% python3 -q
>>> import numpy as np
>>> np.set_printoptions(suppress=True, linewidth=140)
>>> rnd = lambda a: np.round(a, 3) + 0
>>> E = np.loadtxt("case12.csv", delimiter=",")
>>> E
array([[1.   , 0.5  , 0.25 , 0.125],
       [0.5  , 1.   , 0.5  , 0.25 ],
       [0.25 , 0.5  , 1.   , 0.5  ],
       [0.125, 0.25 , 0.5  , 1.   ]])
>>> print(rnd(np.einsum("ij,ji->", E, E)))
5.781
>>> print(rnd(np.linalg.det(2 * E)), rnd(np.linalg.det(E)))
6.75 0.422
>>> rnd(np.linalg.eigvals(E).sum().real)
np.float64(4.0)
>>> rnd(np.linalg.det(E[::-1]))
np.float64(0.422)
>>> hat = np.triu(np.array([[-1, 3, 1, -1], [2, 3, 2, -1], [-1, -2, 2, -1], [-1, -2, 2, 1]]), 1) + np.eye(4)
>>> M2 = hat @ E @ np.linalg.inv(hat)
>>> rnd(np.poly(M2))
array([ 1.   , -4.   ,  5.109, -2.531,  0.422])
>>> rnd(np.linalg.det(M2))
np.float64(0.422)
>>> np.linalg.matrix_rank(M2)
np.int64(4)
>>> rng = np.random.default_rng(6912)
>>> lab = rng.permutation(4)
>>> lab
array([0, 2, 3, 1])
>>> M2 = E[lab][:, lab]
>>> np.diag(M2)
array([1., 1., 1., 1.])
>>> print(rnd(np.sort(np.abs(np.linalg.eigvals(M2)))))
[0.375 0.539 1.    2.086]
>>> print(np.allclose(M2, E))
False
>>> M2
array([[1.   , 0.25 , 0.125, 0.5  ],
       [0.25 , 1.   , 0.5  , 0.5  ],
       [0.125, 0.5  , 1.   , 0.25 ],
       [0.5  , 0.5  , 0.25 , 1.   ]])
>>> K = np.loadtxt("dump.csv", delimiter=",")
>>> K
array([[0., 2., 0., 0.],
       [0., 0., 0., 7.],
       [0., 0., 0., 0.],
       [8., 0., 0., 0.]])
>>> np.linalg.lstsq(K[:-1].T, K[-1])[2]
np.int32(2)
>>> np.abs(np.diag(np.linalg.qr(K)[1])) > 1e-9
array([ True,  True, False,  True])
>>> try:
...     np.linalg.inv(K)
... except np.linalg.LinAlgError as e:
...     print(e)
... 
Singular matrix
>>> np.allclose(K[:-1].T @ np.linalg.lstsq(K[:-1].T, K[-1])[0], K[-1])
False
>>> print(np.unique(K.round(6), axis=0).shape)
(4, 4)
